>>> import numpy as np
>>> from numpy import linalg as LA
>>> np.set_printoptions(suppress=True, linewidth=160)
>>> E = np.loadtxt("m.csv", delimiter=",")
>>> E
array([[  9.9,  18.8,  27.6],
       [-30.5,   2.9, -30.7],
       [-31. ,   2.5, -32.1],
       [ 10.4,  21.1,  26.8],
       [ 10.6,  21. ,  25. ],
       [ 10.3,  18.3,  24.2],
       [-32.9,   2.5, -32.8],
       [  9.8,  20.6,  27.1],
       [-30.6,   1.4, -31.3],
       [-31.7,  -0.6, -32.1],
       [ 10.8,  20.9,  25.8],
       [-30.8,   1.3, -33.8],
       [-30.8,   1.7, -30.6],
       [  9.4,  20. ,  26.2],
       [-32.5,   1.7, -32. ],
       [-31.6,   1.6, -32.1]])
>>> cen = E - E.mean(axis=0)
>>> vecs = LA.svd(cen)[2][:2]
>>> M2 = cen - cen @ vecs.T @ vecs
>>> np.round(M2.std(axis=0), 1)
array([0.6, 0.1, 0.4])
>>> Uu, sig, VT = LA.svd(E)
>>> sig.round(1)
array([152.8,  55.5,   3.3])
>>> M2 = Uu[:, :2] @ np.diag(sig[:2]) @ VT[:2]
>>> round(np.abs(E - M2).max(), 1)
np.float64(1.1)
>>> round(float(LA.norm(E - M2) / LA.norm(E)), 1)
0.0
>>> M2 = np.c_[E[:, :1] @ np.array([[1]]), np.array([6, 6, 0, 3, 9, 1, 0, 0, 2, 8, 8, 8, 2, 2, 1, 7])]
>>> M2
array([[  9.9,   6. ],
       [-30.5,   6. ],
       [-31. ,   0. ],
       [ 10.4,   3. ],
       [ 10.6,   9. ],
       [ 10.3,   1. ],
       [-32.9,   0. ],
       [  9.8,   0. ],
       [-30.6,   2. ],
       [-31.7,   8. ],
       [ 10.8,   8. ],
       [-30.8,   8. ],
       [-30.8,   2. ],
       [  9.4,   2. ],
       [-32.5,   1. ],
       [-31.6,   7. ]])
>>> LA.matrix_rank(np.c_[E, M2])
np.int64(4)
>>> LA.matrix_rank(M2)
np.int64(2)
>>> np.round(LA.norm(M2 - E @ LA.lstsq(E, M2)[0], axis=0), 1) + 0
array([ 0. , 12.9])
>>> x0 = np.array([0, 3])
>>> rhs = M2 @ x0
>>> np.round(LA.solve(M2.T @ M2, M2.T @ rhs), 1) + 0
array([0., 3.])
>>> np.round(LA.lstsq(M2, rhs)[0], 1)
array([0., 3.])
>>> rng = np.random.default_rng(29613)
>>> rhs = rhs + 0.1 * rng.normal(size=16)
>>> rhs.round(1) + 0
array([18.1, 18. , -0.1,  8.8, 27. ,  3.1,  0. ,  0. ,  5.9, 24.1, 24.1, 23.9,  6. ,  6.1,  2.9, 21.1])
>>> beta, *_ = LA.lstsq(M2, rhs)
>>> [round(float(LA.norm(LA.solve(M2.T @ M2 + lam * np.eye(2), M2.T @ rhs))), 2) for lam in (0, 1, 10, 100)]
[3.01, 3.0, 2.92, 2.35]
>>> np.round(M2.T @ (rhs - M2 @ beta), 1) + 0
array([0., 0.])
>>> x0 = np.array([2, 0, 2])
>>> rhs = E @ x0
>>> np.round(LA.solve(E.T @ E, E.T @ rhs), 1) + 0
array([2., 0., 2.])
>>> rhs = rhs + 0.1 * rng.normal(size=16)
>>> rhs.round(1)
array([  75.1, -122.5, -126.3,   74.5,   71.2,   69. , -131.3,   73.9, -123.7, -127.7,   73.2, -129.2, -122.8,   71.1, -128.9, -127.4])
>>> beta, *_ = LA.lstsq(E, rhs)
>>> [round(float(LA.norm(LA.solve(E.T @ E + lam * np.eye(3), E.T @ rhs))), 2) for lam in (0, 1, 10, 100)]
[2.83, 2.83, 2.83, 2.81]
>>> K = np.load("layer8.npy")
>>> K
array([[-49.,  22., -24., -12.],
       [-36.,  13., -28.,  -4.],
       [ 44., -22.,  19.,  12.],
       [ 76., -38.,  20.,  27.]])
>>> x0 = np.array([2, 1, 6])
>>> E @ np.eye(3)[2]
array([ 27.6, -30.7, -32.1,  26.8,  25. ,  24.2, -32.8,  27.1, -31.3, -32.1,  25.8, -33.8, -30.6,  26.2, -32. , -32.1])
>>> np.sign((E @ x0).round(6))
array([ 1., -1., -1.,  1.,  1.,  1., -1.,  1., -1., -1.,  1., -1., -1.,  1., -1., -1.])
>>> x0 = np.array([0, 6, 1, 5])
>>> h = np.maximum(K @ x0, 0)
>>> h
array([48., 30.,  0.,  0.])
>>> K * (h > 1e-9)[:, None]
array([[-49.,  22., -24., -12.],
       [-36.,  13., -28.,  -4.],
       [  0.,  -0.,   0.,   0.],
       [  0.,  -0.,   0.,   0.]])
>>> np.tanh(K @ x0)
array([ 1.,  1., -1., -1.])
>>> K.T @ h
array([-3432.,  1446., -1992.,  -696.])
>>> np.maximum(K @ (3 * x0), 0)
array([144.,  90.,   0.,   0.])
>>> LA.matrix_rank(K, rtol=0.1)
np.int64(2)
>>> lab = rng.permutation(4)
>>> lab
array([3, 1, 0, 2])
>>> M2 = K[lab][:, lab]
>>> np.allclose(M2, K)
False
>>> np.trace(M2)
np.float64(10.0)
>>> round(float(LA.det(M2)), 1), round(LA.det(K[lab]), 1)
(315.0, np.float64(315.0))
>>> M2
array([[ 27., -38.,  76.,  20.],
       [ -4.,  13., -36., -28.],
       [-12.,  22., -49., -24.],
       [ 12., -22.,  44.,  19.]])
>>> W0 = np.loadtxt("data.csv", delimiter=",")
>>> W0
array([[2., 1., 1., 2., 1.],
       [3., 2., 2., 3., 2.],
       [6., 5., 5., 6., 5.]])
>>> # column 2 repeats column 1
>>> Uu, sig, VT = LA.svd(W0)
>>> vecs = VT[:(sig > 1e-8).sum()]
>>> x0 = W0[0] + -3 * W0[2] + rng.integers(2) * np.eye(5)[1]
>>> x0
array([-16., -14., -14., -16., -14.])
>>> np.round(np.diag(vecs.T @ vecs), 1)
array([0.5, 0.3, 0.3, 0.5, 0.3])
>>> np.allclose(vecs.T @ vecs @ x0, x0)
True
>>> Uu, sig, VT = LA.svd(W0)
>>> np.argmax(sig[:-1] / (sig[1:] + 1e-6)) + 1
np.int64(2)
>>> M2 = Uu[:, :2] @ np.diag(sig[:2]) @ VT[:2]
>>> M2.round(1)
array([[2., 1., 1., 2., 1.],
       [3., 2., 2., 3., 2.],
       [6., 5., 5., 6., 5.]])
>>> round(float(LA.norm(W0 - M2) / LA.norm(W0)), 1)
0.0
>>> gram = W0.T @ W0
>>> (W0 @ W0.T).shape
(3, 3)
>>> gram
array([[49., 38., 38., 49., 38.],
       [38., 30., 30., 38., 30.],
       [38., 30., 30., 38., 30.],
       [49., 38., 38., 49., 38.],
       [38., 30., 30., 38., 30.]])
>>> ang = np.radians(45)
>>> Rm = np.eye(5)
>>> Rm[4, 4] = Rm[0, 0] = np.cos(ang)
>>> Rm[4, 0], Rm[0, 4] = -np.sin(ang), np.sin(ang)
>>> Rm.round(1)
array([[ 0.7,  0. ,  0. ,  0. ,  0.7],
       [ 0. ,  1. ,  0. ,  0. ,  0. ],
       [ 0. ,  0. ,  1. ,  0. ,  0. ],
       [ 0. ,  0. ,  0. ,  1. ,  0. ],
       [-0.7,  0. ,  0. ,  0. ,  0.7]])
>>> M2 = W0 @ Rm.T
>>> np.allclose(LA.norm(W0, axis=1), LA.norm(M2, axis=1))
True
>>> round(float(LA.det(Rm)), 1), round(float(np.trace(Rm)), 1)
(1.0, 4.4)
>>> np.round(LA.norm(W0, 2) / LA.norm(W0), 1)
np.float64(1.0)
>>> LA.cond(W0) > 100
np.True_
>>> LA.matrix_rank(W0, rtol=0.1)
np.int64(1)
>>> A = np.load("dump.npy")
>>> A
array([[0, 1, 1],
       [1, 0, 0],
       [1, 0, 0]])
>>> rank = LA.matrix_rank(W0)
>>> rank
np.int64(2)
>>> null = LA.svd(W0)[2][rank:].T
>>> [int(LA.matrix_rank(W0[:, :j + 1])) for j in range(5)]
[1, 2, 2, 2, 2]
>>> LA.matrix_rank(W0.T @ W0), LA.matrix_rank(W0 @ W0.T)
(np.int64(2), np.int64(2))
>>> np.round(W0 @ null, 1) + 0
array([[0., 0., 0.],
       [0., 0., 0.],
       [0., 0., 0.]])
>>> M2 = np.array([[4, 4], [-5, -3], [0, 2]])
>>> feats = np.kron(np.eye(3, dtype=int), M2)
>>> feats
array([[ 4,  4,  0,  0,  0,  0],
       [-5, -3,  0,  0,  0,  0],
       [ 0,  2,  0,  0,  0,  0],
       [ 0,  0,  4,  4,  0,  0],
       [ 0,  0, -5, -3,  0,  0],
       [ 0,  0,  0,  2,  0,  0],
       [ 0,  0,  0,  0,  4,  4],
       [ 0,  0,  0,  0, -5, -3],
       [ 0,  0,  0,  0,  0,  2]])
>>> q, Rm = LA.qr(feats)
>>> np.allclose(Rm.T @ Rm, feats.T @ feats)
True
>>> q.round(1) + 0
array([[-0.6, -0.4,  0. ,  0. ,  0. ,  0. ],
       [ 0.8, -0.3,  0. ,  0. ,  0. ,  0. ],
       [ 0. , -0.8,  0. ,  0. ,  0. ,  0. ],
       [ 0. ,  0. , -0.6, -0.4,  0. ,  0. ],
       [ 0. ,  0. ,  0.8, -0.3,  0. ,  0. ],
       [ 0. ,  0. ,  0. , -0.8,  0. ,  0. ],
       [ 0. ,  0. ,  0. ,  0. , -0.6, -0.4],
       [ 0. ,  0. ,  0. ,  0. ,  0.8, -0.3],
       [ 0. ,  0. ,  0. ,  0. ,  0. , -0.8]])
>>> np.trace(q @ q.T)
np.float64(6.0)
>>> q.shape, Rm.shape
((9, 6), (6, 6))
>>> Rm.round(1)
array([[-6.4, -4.8,  0. ,  0. ,  0. ,  0. ],
       [ 0. , -2.4,  0. ,  0. ,  0. ,  0. ],
       [ 0. ,  0. , -6.4, -4.8,  0. ,  0. ],
       [ 0. ,  0. ,  0. , -2.4,  0. ,  0. ],
       [ 0. ,  0. ,  0. ,  0. , -6.4, -4.8],
       [ 0. ,  0. ,  0. ,  0. ,  0. , -2.4]])
>>> M2 = feats / LA.norm(feats, axis=1, keepdims=True)
>>> gram = M2 @ M2.T
>>> (np.abs(gram) > 0.9).astype(int)
array([[1, 1, 0, 0, 0, 0, 0, 0, 0],
       [1, 1, 0, 0, 0, 0, 0, 0, 0],
       [0, 0, 1, 0, 0, 0, 0, 0, 0],
       [0, 0, 0, 1, 1, 0, 0, 0, 0],
       [0, 0, 0, 1, 1, 0, 0, 0, 0],
       [0, 0, 0, 0, 0, 1, 0, 0, 0],
       [0, 0, 0, 0, 0, 0, 1, 1, 0],
       [0, 0, 0, 0, 0, 0, 1, 1, 0],
       [0, 0, 0, 0, 0, 0, 0, 0, 1]])
>>> (gram - 2 * np.eye(9)).round(6).argmax(axis=1)
array([2, 3, 0, 5, 0, 3, 8, 0, 6])
>>> gram[1].round(1)
array([-1. ,  1. , -0.5,  0. ,  0. ,  0. ,  0. ,  0. ,  0. ])
>>> np.round(LA.norm(M2, axis=1), 1)
array([1., 1., 1., 1., 1., 1., 1., 1., 1.])
>>> gram.round(1)
array([[ 1. , -1. ,  0.7,  0. ,  0. ,  0. ,  0. ,  0. ,  0. ],
       [-1. ,  1. , -0.5,  0. ,  0. ,  0. ,  0. ,  0. ,  0. ],
       [ 0.7, -0.5,  1. ,  0. ,  0. ,  0. ,  0. ,  0. ,  0. ],
       [ 0. ,  0. ,  0. ,  1. , -1. ,  0.7,  0. ,  0. ,  0. ],
       [ 0. ,  0. ,  0. , -1. ,  1. , -0.5,  0. ,  0. ,  0. ],
       [ 0. ,  0. ,  0. ,  0.7, -0.5,  1. ,  0. ,  0. ,  0. ],
       [ 0. ,  0. ,  0. ,  0. ,  0. ,  0. ,  1. , -1. ,  0.7],
       [ 0. ,  0. ,  0. ,  0. ,  0. ,  0. , -1. ,  1. , -0.5],
       [ 0. ,  0. ,  0. ,  0. ,  0. ,  0. ,  0.7, -0.5,  1. ]])
>>> M2 = feats + rng.integers(-2, 3, (9, 3)) @ rng.integers(-2, 3, (3, 6))
>>> M2
array([[  9,   4,  -1,   1,   7,  -3],
       [ -6,   1,   2,  -5,  -2,   1],
       [  0,   8,   2,  -6,   0,   0],
       [  3,  -5,   5,   4,   0,   1],
       [  5,  -2,  -2,  -8,   1,   1],
       [ -4,   4,  -3,   6,   1,  -2],
       [ -6,   4,  -4,   6,   4,   2],
       [ -4,  -2,   2,  -2, -13,   1],
       [ -4,   3,  -1,   1,  -2,   2]])
>>> M2 - feats
array([[ 5,  0, -1,  1,  7, -3],
       [-1,  4,  2, -5, -2,  1],
       [ 0,  6,  2, -6,  0,  0],
       [ 3, -5,  1,  0,  0,  1],
       [ 5, -2,  3, -5,  1,  1],
       [-4,  4, -3,  4,  1, -2],
       [-6,  4, -4,  6,  0, -2],
       [-4, -2,  2, -2, -8,  4],
       [-4,  3, -1,  1, -2,  0]])
>>> np.round(LA.svd(M2 - feats, compute_uv=False), 1) + 0
array([16.7, 14.8, 11.2,  0. ,  0. ,  0. ])
